$ ipython --no-banner

In [1]: import numpy as np

In [2]: np.set_printoptions(precision=3, suppress=True, linewidth=140, sign=" ")

In [3]: def rd(a):
   ...:     return np.round(a, 3) + 0
   ...: 

In [4]: feats = np.array([[-5, -15, 15], [-2, -15, 15], [-4, -21, 21], [-4, -12, 12]])

In [5]: # rows and columns are dependent

In [6]: rank = np.linalg.matrix_rank(feats)

In [7]: rank
Out[7]: np.int64(2)

In [8]: ns = np.linalg.svd(feats)[2][rank:].T

In [9]: np.linalg.matrix_rank(feats.T @ feats), np.linalg.matrix_rank(feats @ feats.T)
Out[9]: (np.int64(2), np.int64(2))

In [10]: np.allclose(feats @ ns, 0)
Out[10]: True

In [11]: [int(np.linalg.matrix_rank(feats[:i])) for i in range(1, len(feats) + 1)]
Out[11]: [1, 2, 2, 2]

In [12]: [int(np.linalg.matrix_rank(np.delete(feats, i, axis=0))) for i in range(4)]
Out[12]: [2, 2, 2, 2]

In [13]: ns.shape
Out[13]: (3, 1)

In [14]: left, sig, Vt = np.linalg.svd(feats)

In [15]: V = Vt[:(sig > 1e-8).sum()]

In [16]: rng = np.random.default_rng(596370)

In [17]: x0 = feats[0] + -2 * feats[1] + rng.integers(2) * np.eye(3)[0]

In [18]: x0
Out[18]: array([ -1.,  15., -15.])

In [19]: rd(np.linalg.norm(x0 - V.T @ V @ x0))
Out[19]: np.float64(0.0)

In [20]: np.linalg.matrix_rank(np.vstack([feats, x0]))
Out[20]: np.int64(2)

In [21]: rd(np.diag(V.T @ V))
Out[21]: array([ 1. ,  0.5,  0.5])

In [22]: np.allclose(V.T @ V @ x0, x0)
Out[22]: True

In [23]: X = np.load("dump.npy")

In [24]: X
Out[24]: 
array([[-0.555, 40.336,  1.146, 20.442,  2.019],
       [-1.146, 39.089, -0.162, 18.251, -0.536],
       [-0.79 , 40.024, -0.397, 19.123,  0.114],
       [-0.921, 41.436, -0.014, 19.688,  0.39 ],
       [-1.801, 38.442,  0.356, 19.346, -0.42 ],
       [ 0.023, 40.308, -1.278, 20.941, -2.015],
       [ 1.512, 40.385, -0.732, 19.971, -0.743],
       [-0.276, 39.541, -0.446, 21.276,  1.939],
       [ 1.065, 39.555,  0.911, 19.633,  1.262],
       [ 0.206, 40.817,  0.694, 20.622,  0.128],
       [-0.05 , 39.506,  0.747, 21.201, -0.653]])

In [25]: lab = X[:, 4] > np.median(X[:, 4])

In [26]: u = X[lab].mean(axis=0) - X[~lab].mean(axis=0)

In [27]: np.argsort(-np.abs(u).round(6), kind="stable")
Out[27]: array([ 4,  1,  2,  3,  0])

In [28]: rd(u)
Out[28]: array([ 0.279,  0.711,  0.703,  0.527,  1.856])

In [29]: ((X - X.mean(axis=0)) @ u > 0).astype(int)
Out[29]: array([ 1,  0,  0,  1,  0,  0,  0,  1,  1,  1,  0])

In [30]: (((X - X.mean(axis=0)) @ u > 0) == lab).mean()
Out[30]: np.float64(1.0)

In [31]: lab.astype(int)
Out[31]: array([ 1,  0,  0,  1,  0,  0,  0,  1,  1,  1,  0])

In [32]: x0 = np.array([-6, -1, 4, 5, 9])

In [33]: target = X @ x0

In [34]: rd(np.linalg.lstsq(X, target)[0])
Out[34]: array([-6., -1.,  4.,  5.,  9.])

In [35]: print(rd(np.linalg.pinv(X) @ X))
[[ 1.  0.  0.  0.  0.]
 [ 0.  1.  0.  0.  0.]
 [ 0.  0.  1.  0.  0.]
 [ 0.  0.  0.  1.  0.]
 [ 0.  0.  0.  0.  1.]]

In [36]: rd(target)
Out[36]: array([ 87.959,  53.57 ,  59.769,  65.984,  66.738,  41.012,  40.783,  84.162,  67.222,  64.985,  63.91 ])

In [37]: rd(np.linalg.solve(X.T @ X, X.T @ target))
Out[37]: array([-6., -1.,  4.,  5.,  9.])

In [38]: target = target + 0.02 * rng.normal(size=11)

In [39]: rd(target)
Out[39]: array([ 87.927,  53.57 ,  59.761,  65.972,  66.757,  41.017,  40.773,  84.144,  67.214,  64.954,  63.887])

In [40]: c, *_ = np.linalg.lstsq(X, target)

In [41]: c.round()
Out[41]: array([-6., -1.,  4.,  5.,  9.])

In [42]: rd(X.T @ (target - X @ c))
Out[42]: array([ 0.,  0.,  0.,  0.,  0.])

In [43]: rd(np.linalg.norm(target - X @ c))
Out[43]: np.float64(0.034)
